$ python -q
>>> import numpy as np
>>> import numpy.linalg as la
>>> np.set_printoptions(precision=3, suppress=True, linewidth=100)
>>> def rnd(a):
...     return np.round(a, 3) + 0
... 
>>> W0 = np.load("x.npy")
>>> W0
array([[1, 1, 0, 2],
       [1, 1, 1, 0],
       [0, 1, 1, 1],
       [2, 0, 1, 1]])
>>> vals, evecs = la.eigh(W0)
>>> x = np.array([0, 0, -1, -2])
>>> x @ W0 @ x
np.int64(9)
>>> rnd(evecs * np.maximum(vals, 0) @ evecs.T)
array([[1.585, 0.638, 0.362, 1.415],
       [0.638, 1.224, 0.776, 0.362],
       [0.362, 0.776, 1.224, 0.638],
       [1.415, 0.362, 0.638, 1.585]])
>>> rnd(la.eigvalsh(W0[1:, 1:]))
array([-0.414,  1.   ,  2.414])
>>> np.trace(W0)
np.int64(4)
>>> rnd(np.abs(la.eigvals(W0)).max())
np.float64(3.618)
>>> W0 @ W0
array([[6, 2, 3, 4],
       [2, 3, 2, 3],
       [3, 2, 3, 2],
       [4, 3, 2, 6]])
>>> np.allclose(W0 @ W0.T, W0.T @ W0)
True
>>> (W0 + W0.T) / 2
array([[1., 1., 0., 2.],
       [1., 1., 1., 0.],
       [0., 1., 1., 1.],
       [2., 0., 1., 1.]])
>>> (W0 - W0.T) / 2
array([[0., 0., 0., 0.],
       [0., 0., 0., 0.],
       [0., 0., 0., 0.],
       [0., 0., 0., 0.]])
>>> la.determinant(W0)
Traceback (most recent call last):
  File "<python-input-17>", line 1, in <module>
    la.determinant(W0)
    ^^^^^^^^^^^^^^
AttributeError: module 'numpy.linalg' has no attribute 'determinant'
>>> la.matrix_power(W0, 2)
array([[6, 2, 3, 4],
       [2, 3, 2, 3],
       [3, 2, 3, 2],
       [4, 3, 2, 6]])
>>> vals, evecs = la.eigh(W0)
>>> rnd(evecs.T @ evecs)
array([[1., 0., 0., 0.],
       [0., 1., 0., 0.],
       [0., 0., 1., 0.],
       [0., 0., 0., 1.]])
>>> rnd(evecs.T @ W0 @ evecs)
array([[-1.618,  0.   ,  0.   ,  0.   ],
       [ 0.   ,  0.618,  0.   ,  0.   ],
       [ 0.   ,  0.   ,  1.382,  0.   ],
       [ 0.   ,  0.   ,  0.   ,  3.618]])
>>> rnd(la.svd(W0, compute_uv=False))
array([3.618, 1.618, 1.382, 0.618])
>>> rnd(la.eigvalsh(W0 + -2 * np.eye(4)))
array([-3.618, -1.382, -0.618,  1.618])
>>> rnd(evecs @ np.diag(vals) @ evecs.T)
array([[1., 1., 0., 2.],
       [1., 1., 1., 0.],
       [0., 1., 1., 1.],
       [2., 0., 1., 1.]])
>>> rnd(vals)
array([-1.618,  0.618,  1.382,  3.618])
>>> E = np.loadtxt("case18.csv", delimiter=",")
>>> E
array([[ 1.,  0.,  0.,  0.],
       [ 5.,  1.,  0.,  0.],
       [-5.,  1.,  1.,  0.],
       [ 4.,  3.,  5.,  1.]])
>>> M2 = E / np.sqrt((E ** 2).mean(axis=1, keepdims=True))
>>> E - E.mean(axis=1, keepdims=True)
array([[ 0.75, -0.25, -0.25, -0.25],
       [ 3.5 , -0.5 , -1.5 , -1.5 ],
       [-4.25,  1.75,  1.75,  0.75],
       [ 0.75, -0.25,  1.75, -2.25]])
>>> la.matrix_rank(E - E.mean(axis=1, keepdims=True))
np.int64(3)
>>> rnd(M2[2])
array([-1.925,  0.385,  0.385,  0.   ])
>>> rnd(la.norm(M2, axis=1))
array([2., 2., 2., 2.])
>>> la.matrix_rank(E, rtol=0.1)
np.int64(3)
>>> [round(float(x), 3) for x in la.svd(E, compute_uv=False)[:3]]
[8.756, 5.247, 0.892]
>>> Uu, sv, VT = la.svd(E)
>>> rnd(sv)
array([8.756, 5.247, 0.892, 0.024])
>>> M2 = Uu[:, :3] @ np.diag(sv[:3]) @ VT[:3]
>>> rnd(np.abs(E - M2).max())
np.float64(0.023)
>>> rnd(la.norm(E - M2) / la.norm(E))
np.float64(0.002)
>>> rnd(la.norm(E - M2, 2)), rnd(sv[3])
(np.float64(0.024), np.float64(0.024))
>>> M2 = la.inv(E)
>>> rnd(la.det(E) * M2)
array([[  1.,   0.,   0.,   0.],
       [ -5.,   1.,   0.,   0.],
       [ 10.,  -1.,   1.,   0.],
       [-39.,   2.,  -5.,   1.]])
>>> rnd(M2)
array([[  1.,   0.,   0.,   0.],
       [ -5.,   1.,   0.,   0.],
       [ 10.,  -1.,   1.,   0.],
       [-39.,   2.,  -5.,   1.]])
>>> rnd(la.slogdet(E)[0])
np.float64(1.0)
>>> K = np.load("out0.npy")
>>> rnd(K)
array([[ 0.765,  0.26 ,  0.098,  0.276, -0.162],
       [ 0.26 ,  0.445, -0.389, -0.125, -0.112],
       [ 0.098, -0.389,  0.666,  0.073, -0.237],
       [ 0.276, -0.125,  0.073,  0.555,  0.387],
       [-0.162, -0.112, -0.237,  0.387,  0.569]])
>>> x = np.array([-3, 0, 3, 2, 4])
>>> a = np.maximum(K @ x, 0)
>>> rnd(K.T @ a)
array([ 0.196, -0.923,  0.078,  2.297,  2.187])
>>> rnd(np.maximum(K @ x, 0) - np.maximum(-K @ x, 0))
array([-2.098, -2.646,  0.899,  2.051,  2.824])
>>> vals, evecs = la.eigh(K)
>>> rnd(evecs @ np.diag(vals) @ evecs.T)
array([[ 0.765,  0.26 ,  0.098,  0.276, -0.162],
       [ 0.26 ,  0.445, -0.389, -0.125, -0.112],
       [ 0.098, -0.389,  0.666,  0.073, -0.237],
       [ 0.276, -0.125,  0.073,  0.555,  0.387],
       [-0.162, -0.112, -0.237,  0.387,  0.569]])
>>> vals.sum(), rnd(np.trace(K))
(np.float64(3.0), np.float64(3.0))
>>> rnd(np.poly(K))
array([ 1., -3.,  3., -1.,  0.,  0.])
>>> rnd(la.det(K.T))
np.float64(0.0)
>>> rnd(np.einsum("ii->", K))
np.float64(3.0)
>>> rnd(la.det(2 * K)), rnd(la.det(K))
(np.float64(0.0), np.float64(0.0))
>>> rnd(la.det(K[::-1]))
np.float64(0.0)
>>> rnd(la.eigvals(K))
array([1., 0., 0., 1., 1.])
>>> rnd(np.einsum("ij,ji->", K, K))
np.float64(3.0)
>>> rng = np.random.default_rng(88)
>>> idx = rng.permutation(5)
>>> idx
array([2, 1, 3, 0, 4])
>>> M2 = K[idx][:, idx]
>>> np.allclose(M2, K)
False
>>> arr = np.load("w.npy")
>>> arr
array([[52,  0,  0,  1,  3,  0,  0],
       [25,  0,  0,  0,  0,  0,  0],
       [22,  0,  0,  8,  4,  0,  3],
       [52,  0,  0, 32, 16,  0, 27],
       [18,  0,  0, 11,  5,  0, 10],
       [74,  0,  0,  0,  4,  0,  0],
       [75,  0,  0,  7,  7,  0,  0],
       [44,  0,  0,  7,  5,  0,  0],
       [57,  0,  0,  5,  5,  0,  0],
       [28,  0,  0,  0,  0,  0,  0],
       [55,  0,  0, 22, 12,  0,  9],
       [ 7,  0,  0,  0,  0,  0,  0],
       [47,  0,  0,  0,  1,  0,  0],
       [29,  0,  0,  0,  0,  0,  0],
       [36,  0,  0,  0,  0,  0,  0],
       [41,  0,  0,  0,  0,  0,  0],
       [47,  0,  0,  0,  1,  0,  0],
       [65,  0,  0,  0,  3,  0,  0],
       [37,  0,  0,  0,  0,  0,  0],
       [33,  0,  0, 23, 11,  0, 22],
       [49,  0,  0, 11,  7,  0,  0],
       [60,  0,  0, 26, 14,  0, 13],
       [76,  0,  0, 14, 10,  0,  0],
       [56,  0,  0, 29, 15,  0, 20],
       [50,  0,  0, 18, 10,  0,  5],
       [79,  0,  0,  4,  6,  0,  0],
       [46,  0,  0,  0,  0,  0,  0],
       [23,  0,  0, 15,  7,  0, 14],
       [36,  0,  0, 13,  7,  0,  4],
       [64,  0,  0, 23, 13,  0,  6],
       [40,  0,  0,  0,  0,  0,  0],
       [71,  0,  0, 10,  8,  0,  0],
       [54,  0,  0,  0,  0,  0,  0],
       [74,  0,  0,  0,  4,  0,  0],
       [67,  0,  0, 13,  9,  0,  0],
       [54,  0,  0, 15,  9,  0,  0],
       [45,  0,  0,  0,  0,  0,  0],
       [31,  0,  0,  0,  0,  0,  0],
       [39,  0,  0,  0,  0,  0,  0],
       [21,  0,  0,  1,  1,  0,  0],
       [79,  0,  0,  4,  6,  0,  0],
       [59,  0,  0,  0,  0,  0,  0],
       [57,  0,  0,  5,  5,  0,  0]])
>>> # null space of dimension 3
>>> la.matrix_rank(arr, rtol=0.1)
np.int64(2)
>>> np.argsort(-la.norm(arr, axis=0).round(6), kind="stable")[:3]
array([0, 3, 6])
>>> [round(float(x), 3) for x in la.svd(arr, compute_uv=False)[:3]]
[343.496, 75.627, 20.317]
>>> Uu, sv, VT = la.svd(arr)
>>> np.argmax(sv[:-1] / (sv[1:] + 1e-6)) + 1
np.int64(4)
>>> M2 = Uu[:, :4] @ np.diag(sv[:4]) @ VT[:4]
>>> la.matrix_rank(M2)
np.int64(4)
>>> rank = la.matrix_rank(arr)
>>> rank
np.int64(4)
>>> N = la.svd(arr)[2][rank:].T
>>> [int(la.matrix_rank(arr[:i])) for i in range(1, len(arr) + 1)]
[1, 2, 3, 4, 4, 4, 4, 4, 4, 4, 4, 4, 4, 4, 4, 4, 4, 4, 4, 4, 4, 4, 4, 4, 4, 4, 4, 4, 4, 4, 4, 4, 4, 4, 4, 4, 4, 4, 4, 4, 4, 4, 4]
>>> rnd(N @ N.T)
array([[0., 0., 0., 0., 0., 0., 0.],
       [0., 1., 0., 0., 0., 0., 0.],
       [0., 0., 1., 0., 0., 0., 0.],
       [0., 0., 0., 0., 0., 0., 0.],
       [0., 0., 0., 0., 0., 0., 0.],
       [0., 0., 0., 0., 0., 1., 0.],
       [0., 0., 0., 0., 0., 0., 0.]])
>>> N.shape
(7, 3)
>>> [int(la.matrix_rank(np.delete(arr, i, axis=0))) for i in range(43)]
[4, 4, 4, 4, 4, 4, 4, 4, 4, 4, 4, 4, 4, 4, 4, 4, 4, 4, 4, 4, 4, 4, 4, 4, 4, 4, 4, 4, 4, 4, 4, 4, 4, 4, 4, 4, 4, 4, 4, 4, 4, 4, 4]
>>> la.matrix_rank(arr.T @ arr), la.matrix_rank(arr @ arr.T)
(np.int64(4), np.int64(4))
